% python3 -q
>>> import numpy as np
>>> from numpy import linalg as LA
>>> np.set_printoptions(precision=3, suppress=True, linewidth=100, legacy="1.25")
>>> def rd(a):
...     return np.round(a, 3) + 0
... 
>>> M = np.load("w.npy")
>>> M
array([[-2., -3.,  0., -3., -3.,  0.],
       [-3., -2.,  0., -3., -3.,  0.],
       [ 0.,  0., -2.,  0.,  0., -3.],
       [-3., -3.,  0., -2., -3.,  0.],
       [-3., -3.,  0., -3., -2.,  0.],
       [ 0.,  0., -3.,  0.,  0., -2.]])
>>> (LA.matrix_power((M != 0) + (M.T != 0) + np.eye(6), 6) > 0).astype(int)
array([[1, 1, 0, 1, 1, 0],
       [1, 1, 0, 1, 1, 0],
       [0, 0, 1, 0, 0, 1],
       [1, 1, 0, 1, 1, 0],
       [1, 1, 0, 1, 1, 0],
       [0, 0, 1, 0, 0, 1]])
>>> M @ M
array([[31., 30.,  0., 30., 30.,  0.],
       [30., 31.,  0., 30., 30.,  0.],
       [ 0.,  0., 13.,  0.,  0., 12.],
       [30., 30.,  0., 31., 30.,  0.],
       [30., 30.,  0., 30., 31.,  0.],
       [ 0.,  0., 12.,  0.,  0., 13.]])
>>> rd(np.sort(LA.eigvals(M).real))
array([-11.,  -5.,   1.,   1.,   1.,   1.])
>>> rng = np.random.default_rng(49294)
>>> lab = rng.permutation(6)
>>> out = M[:, lab] * rng.choice([-1, 1], 6)
>>> out
array([[ 0., -0.,  3.,  3.,  2., -3.],
       [ 0., -0.,  3.,  3.,  3., -2.],
       [-3.,  2., -0., -0., -0.,  0.],
       [ 0., -0.,  2.,  3.,  3., -3.],
       [ 0., -0.,  3.,  2.,  3., -3.],
       [-2.,  3., -0., -0., -0.,  0.]])
>>> U, _, Vh = LA.svd(M.T @ out)
>>> lab
array([5, 2, 3, 4, 0, 1])
